% python3 -q
>>> import numpy as np
>>> import numpy.linalg as la
>>> np.set_printoptions(suppress=True, linewidth=140)
>>> def rd(a):
...     return np.round(a, 2) + 0
... 
>>> E = np.loadtxt("test11.csv", delimiter=",")
>>> print(rd(E))
[[-3.35  1.78 -0.68  2.24 -2.27]
 [ 2.9  -2.91 -2.51 -0.15  1.33]
 [ 1.98  0.11  3.06 -2.86  1.88]
 [ 1.46 -2.58 -3.78  1.37  0.16]
 [ 3.14 -1.36  1.35 -2.51  2.27]
 [ 3.04 -2.89 -2.25 -0.38  1.48]
 [-3.47  2.31  0.33  1.72 -2.14]
 [ 3.13 -2.86 -2.08 -0.53  1.56]
 [ 0.77 -2.23 -3.98  1.87 -0.32]
 [-1.84 -0.25 -3.18  2.85 -1.82]
 [-2.81  2.92  2.66  0.01 -1.24]
 [ 0.36 -1.99 -4.01  2.11 -0.58]
 [ 2.93 -2.91 -2.46 -0.2   1.36]
 [ 3.42 -1.99  0.32 -2.06  2.24]
 [ 3.32 -1.72  0.8  -2.29  2.27]
 [ 1.74  0.36  3.26 -2.84  1.77]
 [-3.44  2.55  0.93  1.36 -2.  ]
 [ 2.92 -1.02  1.83 -2.66  2.23]
 [ 1.03 -2.37 -3.93  1.69 -0.14]
 [ 2.62 -0.61  2.33 -2.79  2.14]
 [ 0.74 -2.22 -3.98  1.89 -0.34]
 [-3.05  1.21 -1.57  2.59 -2.26]
 [ 2.97 -2.9  -2.4  -0.25  1.4 ]
 [-2.8   0.83 -2.06  2.73 -2.2 ]
 [-1.86 -0.23 -3.16  2.85 -1.83]]
>>> # rows and columns are dependent
>>> left, sig, Vt = la.svd(E)
>>> print(rd(sig))
[18.96 16.29  0.    0.    0.  ]
>>> print(np.argmax(sig[:-1] / (sig[1:] + 1e-6)) + 1)
2
>>> Y = left[:, :2] @ np.diag(sig[:2]) @ Vt[:2]
>>> print(la.matrix_rank(E, rtol=0.05))
2
>>> print(rd(la.norm(E - Y) / la.norm(E)))
0.0
>>> print(la.matrix_rank(Y))
2
>>> print(rd(Y))
[[-3.35  1.78 -0.68  2.24 -2.27]
 [ 2.9  -2.91 -2.51 -0.15  1.33]
 [ 1.98  0.11  3.06 -2.86  1.88]
 [ 1.46 -2.58 -3.78  1.37  0.16]
 [ 3.14 -1.36  1.35 -2.51  2.27]
 [ 3.04 -2.89 -2.25 -0.38  1.48]
 [-3.47  2.31  0.33  1.72 -2.14]
 [ 3.13 -2.86 -2.08 -0.53  1.56]
 [ 0.77 -2.23 -3.98  1.87 -0.32]
 [-1.84 -0.25 -3.18  2.85 -1.82]
 [-2.81  2.92  2.66  0.01 -1.24]
 [ 0.36 -1.99 -4.01  2.11 -0.58]
 [ 2.93 -2.91 -2.46 -0.2   1.36]
 [ 3.42 -1.99  0.32 -2.06  2.24]
 [ 3.32 -1.72  0.8  -2.29  2.27]
 [ 1.74  0.36  3.26 -2.84  1.77]
 [-3.44  2.55  0.93  1.36 -2.  ]
 [ 2.92 -1.02  1.83 -2.66  2.23]
 [ 1.03 -2.37 -3.93  1.69 -0.14]
 [ 2.62 -0.61  2.33 -2.79  2.14]
 [ 0.74 -2.22 -3.98  1.89 -0.34]
 [-3.05  1.21 -1.57  2.59 -2.26]
 [ 2.97 -2.9  -2.4  -0.25  1.4 ]
 [-2.8   0.83 -2.06  2.73 -2.2 ]
 [-1.86 -0.23 -3.16  2.85 -1.83]]
>>> C2 = np.cov(E, rowvar=False)
>>> print(rd(np.polyfit(E[:, 4], E[:, 2], 1)))
[ 0.48 -1.1 ]
>>> print(rd(E.std(axis=0)))
[2.54 1.86 2.42 2.03 1.71]
>>> print(rd(C2))
[[ 6.71 -4.03  0.33 -3.89  4.33]
 [-4.03  3.61  2.48  0.79 -2.06]
 [ 0.33  2.48  6.1  -3.7   1.45]
 [-3.89  0.79 -3.7   4.27 -3.22]
 [ 4.33 -2.06  1.45 -3.22  3.05]]
>>> print(rd(np.corrcoef(E.T)))
[[ 1.   -0.82  0.05 -0.73  0.96]
 [-0.82  1.    0.53  0.2  -0.62]
 [ 0.05  0.53  1.   -0.72  0.34]
 [-0.73  0.2  -0.72  1.   -0.89]
 [ 0.96 -0.62  0.34 -0.89  1.  ]]
>>> print(np.argsort(-E.std(axis=0).round(6), kind="stable"))
[0 2 3 1 4]
>>> X = np.load("m.npy")
>>> print(X)
[[-1  2  1 -2]
 [-2 -1  2  1]
 [ 1 -2 -1  2]
 [ 2  1 -2 -1]]
>>> x = np.array([-2, 0, -2, -1])
>>> print(X @ np.ones(4))
[0. 0. 0. 0.]
>>> print(X * x)
[[ 2  0 -2  2]
 [ 4  0 -4 -1]
 [-2  0  2 -2]
 [-4  0  4  1]]
>>> print(np.einsum("ij,j->i", X, x))
[ 2 -1 -2  1]
>>> print(X @ x)
[ 2 -1 -2  1]
>>> print(X @ (2 * x))
[ 4 -2 -4  2]
>>> print(la.norm(X @ x) <= la.norm(X, 2) * la.norm(x) + 1e-9)
True
>>> print((X @ x).argmax())
0
>>> feats = np.loadtxt("data.csv", delimiter=",")
>>> print(feats)
[[ 2. -9.  2. -8.]
 [ 0. -3.  0.  0.]
 [ 0.  2.  0. -3.]
 [ 0.  2.  3.  2.]]
>>> left, sig, Vt = la.svd(feats)
>>> print(rd(sig))
[12.79  4.09  3.39  0.3 ]
>>> Y = left[:, :3] @ np.diag(sig[:3]) @ Vt[:3]
>>> print(rd(la.norm(feats - Y) / la.norm(feats)))
0.02
>>> print(rd(np.abs(feats - Y).max()))
0.25
>>> print(rd(la.norm(feats - Y, 2)), rd(sig[3]))
0.3 0.3
>>> print(la.matrix_rank(Y))
3
>>> print(la.matrix_rank(feats, rtol=0.05))
3
>>> print(rd(Y))
[[ 1.96 -9.    2.01 -8.  ]
 [ 0.25 -2.98 -0.04  0.03]
 [ 0.14  2.01 -0.02 -2.98]
 [ 0.03  2.    3.    2.  ]]
>>> x = np.array([4, -3, -2, 3])
>>> rhs = feats @ x
>>> print(rhs)
[  7.   9. -15.  -6.]
>>> print(rd(la.solve(feats.T, feats[0])))
[1. 0. 0. 0.]
>>> F = np.array([[0, 0, 0, 0, 0, 1, 1],
...     [0, 0, 0, 1, 0, 0, 0],
...     [0, 0, 0, 0, 1, 0, 0],
...     [0, 1, 0, 0, 0, 0, 0],
...     [0, 0, 1, 0, 0, 1, 1],
...     [1, 0, 0, 0, 1, 0, 1],
...     [1, 0, 0, 0, 1, 1, 0]])
>>> # equal to its transpose
>>> ev, vecs = la.eigh(F)
>>> x = np.array([3, 1, 1, 0, 1, -4, -4])
>>> print((np.sign(vecs[:, -1].round(6)) == np.sign(vecs[0, -1].round(6))).astype(int))
[1 0 1 0 1 1 1]
>>> print(rd(x @ F @ x / (x @ x)), rd(ev[0]), rd(ev[-1]))
-0.68 -1.78 2.64
>>> print(rd(vecs * np.maximum(ev, 0) @ vecs.T))
[[ 0.59  0.   -0.04  0.    0.34  0.63  0.63]
 [ 0.    0.5   0.    0.5   0.    0.    0.  ]
 [-0.04  0.    0.43  0.    0.48  0.17  0.17]
 [ 0.    0.5   0.    0.5   0.    0.    0.  ]
 [ 0.34  0.    0.48  0.    0.78  0.61  0.61]
 [ 0.63  0.    0.17  0.    0.61  0.78  0.78]
 [ 0.63  0.    0.17  0.    0.61  0.78  0.78]]
>>> print(np.abs(F).sum(axis=1).max(), rd(np.abs(ev).max()))
3 2.64
>>> print(F @ F)
[[2 0 0 0 2 1 1]
 [0 1 0 0 0 0 0]
 [0 0 1 0 0 1 1]
 [0 0 0 1 0 0 0]
 [2 0 0 0 3 1 1]
 [1 0 1 0 1 3 2]
 [1 0 1 0 1 2 3]]
>>> print(np.trace(F @ F @ F) // 6)
2
>>> print(np.argwhere(np.triu(F)))
[[0 5]
 [0 6]
 [1 3]
 [2 4]
 [4 5]
 [4 6]
 [5 6]]
>>> print(F.sum(axis=0))
[2 1 1 1 3 3 3]
>>> low = np.diag(F.sum(axis=1)) - F
>>> print(rd(la.eigvalsh(low)))
[0.   0.   0.83 2.   2.69 4.   4.48]
>>> print(round(la.det(low[1:, 1:])))
0
>>> left, sig, Vt = la.svd(X)
>>> print(np.argmax(sig[:-1] / (sig[1:] + 1e-6)) + 1)
2
>>> print(rd(sig))
[4.47 4.47 0.   0.  ]
>>> Y = left[:, :2] @ np.diag(sig[:2]) @ Vt[:2]
>>> print(rd(la.norm(X - Y, 2)), rd(sig[2]))
0.0 0.0
>>> print(la.matrix_rank(Y))
2
>>> print(rd(np.abs(X - Y).max()))
0.0
>>> print(rd(Y))
[[-1.  2.  1. -2.]
 [-2. -1.  2.  1.]
 [ 1. -2. -1.  2.]
 [ 2.  1. -2. -1.]]
>>> print(np.all(la.eigvalsh(F) > 0))
False
>>> print(rd(la.eigvalsh(F).min()))
-1.78
>>> print(rd(la.norm(F[4], 1)), rd(la.norm(F[4], np.inf)))
3.0 1.0
>>> print(rd(la.norm(F, axis=1)))
[1.41 1.   1.   1.   1.73 1.73 1.73]
>>> print(F[4] @ F[1])
0
>>> print(rd(la.norm(F) ** 2 / la.norm(F, 2) ** 2))
2.01
>>> A = np.load("x.npy")
>>> print(A)
[[ 3  0  0  0  0  0  0]
 [ 0  4  0  0  0  0  0]
 [ 0  0  4  0  0  0  0]
 [ 0  0  0 -1  0  0  0]
 [ 0  0  0  0 -2  0  0]
 [ 0  0  0  0  0  5  0]
 [ 0  0  0  0  0  0  4]]
>>> ev, vecs = la.eigh(A)
>>> print(ev.sum(), np.trace(A))
17.0 17
>>> print(rd(la.eigvalsh(A + -1 * np.eye(7))))
[-3. -2.  2.  3.  3.  3.  4.]
>>> print(rd(la.eigvalsh(A @ A)))
[ 1.  4.  9. 16. 16. 16. 25.]
>>> print(vecs @ np.diag(ev) @ vecs.T)
[[ 3.  0.  0.  0.  0.  0.  0.]
 [ 0.  4.  0.  0.  0.  0.  0.]
 [ 0.  0.  4.  0.  0.  0.  0.]
 [ 0.  0.  0. -1.  0.  0.  0.]
 [ 0.  0.  0.  0. -2.  0.  0.]
 [ 0.  0.  0.  0.  0.  5.  0.]
 [ 0.  0.  0.  0.  0.  0.  4.]]
>>> print(np.unique(ev.round(6) + 0, return_counts=True)[1])
[1 1 1 3 1]
>>> print(rd(la.svd(A, compute_uv=False)))
[5. 4. 4. 4. 3. 2. 1.]
>>> rng = np.random.default_rng(62)
>>> z = rng.permutation(7)
>>> Y = A[:, z] * rng.choice([-1, 1], 7)
>>> print(Y)
[[-3  0  0  0  0  0  0]
 [ 0  0  0  4  0  0  0]
 [ 0  0  0  0  0  0  4]
 [ 0  0  0  0 -1  0  0]
 [ 0  0 -2  0  0  0  0]
 [ 0  0  0  0  0 -5  0]
 [ 0 -4  0  0  0  0  0]]
>>> left, _, Vt = la.svd(A.T @ Y)
>>> print(left @ Vt)
[[-1.  0.  0.  0.  0.  0.  0.]
 [ 0.  0.  0.  1.  0.  0.  0.]
 [ 0.  0.  0.  0.  0.  0.  1.]
 [ 0.  0.  0.  0.  1.  0.  0.]
 [ 0.  0.  1.  0.  0.  0.  0.]
 [ 0.  0.  0.  0.  0. -1.  0.]
 [ 0. -1.  0.  0.  0.  0.  0.]]
>>> print(z)
[0 6 4 1 3 5 2]
>>> print(A.T @ A)
[[ 9  0  0  0  0  0  0]
 [ 0 16  0  0  0  0  0]
 [ 0  0 16  0  0  0  0]
 [ 0  0  0  1  0  0  0]
 [ 0  0  0  0  4  0  0]
 [ 0  0  0  0  0 25  0]
 [ 0  0  0  0  0  0 16]]
>>> print(A[:, 3] @ A[:, 2])
0
>>> J = np.load("a.npy")
>>> print(J)
[[5. 1. 1. 1.]
 [1. 5. 1. 1.]
 [1. 1. 5. 1.]
 [1. 1. 1. 5.]]
>>> # symmetric, so the eigenvalues are real
>>> x = np.ones(4)
>>> for _ in range(3):
...     x = J @ x
...     x /= la.norm(x)
...     print(round(x @ J @ x, 2))
... 
8.0
8.0
8.0
>>> print(x)
[0.5 0.5 0.5 0.5]
>>> print(rd(la.eigvalsh(J)[-1]))
8.0
>>> mat = np.load("sample3.npy")
>>> print(mat)
[[ 0.99 -0.56 -0.08  0.79]
 [ 0.86 -0.59 -0.3   0.7 ]
 [ 0.46 -0.92 -0.3   0.23]
 [-0.99  0.97  0.35 -0.81]
 [ 0.95 -0.97 -0.49  0.75]
 [-0.11  0.99 -0.39  0.92]
 [-0.79  0.08 -0.82  0.92]
 [ 0.86 -0.99 -0.58  0.68]
 [-0.88 -0.96 -0.85  0.74]
 [ 0.95 -0.99  0.31 -0.56]
 [-0.21 -0.86  0.03 -0.51]
 [ 0.87 -0.85  0.42 -0.57]
 [-0.71  0.98  0.43 -0.36]
 [ 0.81 -0.85 -0.29  0.52]
 [-0.47 -0.9  -0.16 -0.39]
 [-0.65  0.08  0.49 -0.84]
 [-0.16  0.03 -0.93  0.99]
 [-0.54 -0.57 -0.14 -0.22]
 [-0.15  0.65  0.93 -0.99]]
>>> D = la.norm(mat[:, None] - mat[None], axis=-1)
>>> print(rd(la.norm(mat - mat.mean(axis=0), axis=1)))
[1.18 1.05 0.75 1.96 1.33 1.58 1.43 1.27 1.49 1.37 0.87 1.3  1.68 1.02 0.92 1.39 1.27 0.72 1.82]
>>> print(la.matrix_rank(D ** 2))
6
>>> print(np.unravel_index(D.round(6).argmax(), D.shape))
(np.int64(3), np.int64(4))
>>> print((D + 1e9 * np.eye(19)).round(6).argmin(axis=1))
[ 1  0 13 12  7 16 16  4  6 11 14  9  3  1 10 18  6 14 15]
>>> print(D[4].round(6).argsort(kind="stable")[:4])
[ 4  7 13  1]
>>> arr = np.load("run5.npy")
>>> print(arr)
[[ 14  10  19  14  25]
 [-10 -30  -9 -10   5]
 [  4  25   1   4 -15]]
>>> left, sig, Vt = la.svd(arr)
>>> print(np.argmax(sig[:-1] / (sig[1:] + 1e-6)) + 1)
2
>>> Y = left[:, :2] @ np.diag(sig[:2]) @ Vt[:2]
>>> print(rd(la.norm(arr - Y, 2)), rd(sig[2]))
0.0 0.0
>>> print(rd(la.norm(arr - Y) / la.norm(arr)))
0.0
>>> print(la.matrix_rank(Y))
2
>>> W2 = E[[2, 8]].astype(float)
>>> for _ in range(3):
...     z = la.norm(E[:, None] - W2, axis=-1).argmin(axis=1)
...     W2 = np.array([E[z == j].mean(axis=0) for j in range(2)])
... 
>>> print(z)
[1 1 0 1 0 1 1 1 1 1 0 1 1 0 0 0 1 0 1 0 1 1 1 1 1]
>>> print(np.abs(W2[1] - W2[0]).argmax())
2
>>> print(rd(W2))
[[ 2.04 -0.41  1.95 -2.25  1.69]
 [-0.03 -1.04 -2.4   1.4  -0.51]]
